% python3 -q
>>> import numpy as np
>>> np.set_printoptions(precision=3, suppress=True, linewidth=160, legacy="1.25")
>>> E = np.loadtxt("layer16.csv", delimiter=",")
>>> E
array([[-0.3,  0.4, -1.5, -0.9,  1. , -0.1],
       [ 0.7, -0.2,  0.4,  0. ,  0.2, -1.1],
       [ 7. , -8. ,  1. ,  1. ,  4. ,  4. ],
       [-0.6, -1.9, -1.6,  2. ,  0. ,  0. ],
       [-0.1, -0.2, -1. ,  0.3, -0.2, -1.1],
       [-1.6,  0.9, -0.2, -0.1,  1.1,  0.4],
       [-0.3,  0. , -0.2,  0. , -0.8,  0. ],
       [ 1. ,  1.2,  0. ,  0.6,  0.3, -0.3],
       [ 1.3,  0.1,  0.7, -1.7, -0.3,  1.7],
       [ 1.7, -0.3, -2. ,  0.1,  0.2,  0.5],
       [-0.6, -1.3,  0. , -1.4,  1.6,  1.4],
       [ 0.5,  1.1, -0.5,  0.1,  0.6, -0.2],
       [ 1.2,  2. , -1.7,  1.4, -0.9,  1.3],
       [-0.1, -0.2, -1.4, -0.7,  1.4, -0.3],
       [-0.7,  0.9,  0.7,  0.1, -0.4,  0.6],
       [-1.1, -1.4,  0.8,  0. , -1.2, -0.7],
       [ 0.2,  0.5,  0.3,  1.8,  1.9,  0.3],
       [-0.9,  0.6,  1.2,  0. ,  0. ,  0.9],
       [-0.1, -0.9,  0.6, -1.1,  0.1, -0.5],
       [-0.1, -1.4,  1.4, -0.7, -1.2,  0.7],
       [-0.7,  0. , -1.5,  0.5, -0.8,  1.3],
       [-1. , -0.6, -0.3,  0.3,  0.8,  1.5],
       [-0.4,  0.3, -1.5, -0.7,  0.7,  0.5]])
>>> Xs = E - E.mean(axis=0)
>>> vecs = np.linalg.svd(Xs)[2][:1]
>>> out = Xs - Xs @ vecs.T @ vecs
>>> np.linalg.norm(out, axis=1).round(6).argmax()
12
>>> np.diag(vecs.T @ vecs)
array([0.334, 0.462, 0.012, 0.004, 0.098, 0.091])
>>> C2 = E.T @ E
>>> np.linalg.svd(E, compute_uv=False) ** 2
array([157.527,  32.721,  20.767,  19.465,  15.126,  13.725])
>>> np.linalg.matrix_rank(C2)
6
>>> (E @ E.T).shape
(23, 23)
>>> np.linalg.eigvalsh(C2)[::-1]
array([157.527,  32.721,  20.767,  19.465,  15.126,  13.725])
>>> X = np.tril(np.array([[1, -3, 1, -2, 2, -1, -2],
...     [3, -2, -2, 3, 1, 3, 1],
...     [2, -2, -2, -3, 1, 3, -3],
...     [-2, 3, -2, -3, -2, 0, -1],
...     [-2, 1, 0, -3, 0, -3, 0],
...     [-2, -2, 3, 0, 1, 0, -1],
...     [-1, 3, -2, -1, -1, -1, 2]]), -1) + np.eye(7, dtype=int)
>>> X
array([[ 1,  0,  0,  0,  0,  0,  0],
       [ 3,  1,  0,  0,  0,  0,  0],
       [ 2, -2,  1,  0,  0,  0,  0],
       [-2,  3, -2,  1,  0,  0,  0],
       [-2,  1,  0, -3,  1,  0,  0],
       [-2, -2,  3,  0,  1,  1,  0],
       [-1,  3, -2, -1, -1, -1,  1]])
>>> out = X / np.linalg.norm(X, axis=1, keepdims=True)
>>> C2 = out @ out.T
>>> C2[4]
array([-0.516, -0.408, -0.516,  0.243,  1.   ,  0.178,  0.426])
>>> np.argwhere(np.triu(np.abs(C2) > 0.95, 1))
array([], shape=(0, 2), dtype=int64)
>>> np.linalg.norm(out, axis=1)
array([1., 1., 1., 1., 1., 1., 1.])
>>> (np.abs(C2) > 0.9).astype(int)
array([[1, 1, 0, 0, 0, 0, 0],
       [1, 1, 0, 0, 0, 0, 0],
       [0, 0, 1, 1, 0, 0, 0],
       [0, 0, 1, 1, 0, 0, 0],
       [0, 0, 0, 0, 1, 0, 0],
       [0, 0, 0, 0, 0, 1, 0],
       [0, 0, 0, 0, 0, 0, 1]])
>>> (C2 - 2 * np.eye(7)).round(6).argmax(axis=1)
array([1, 0, 0, 6, 6, 2, 3])
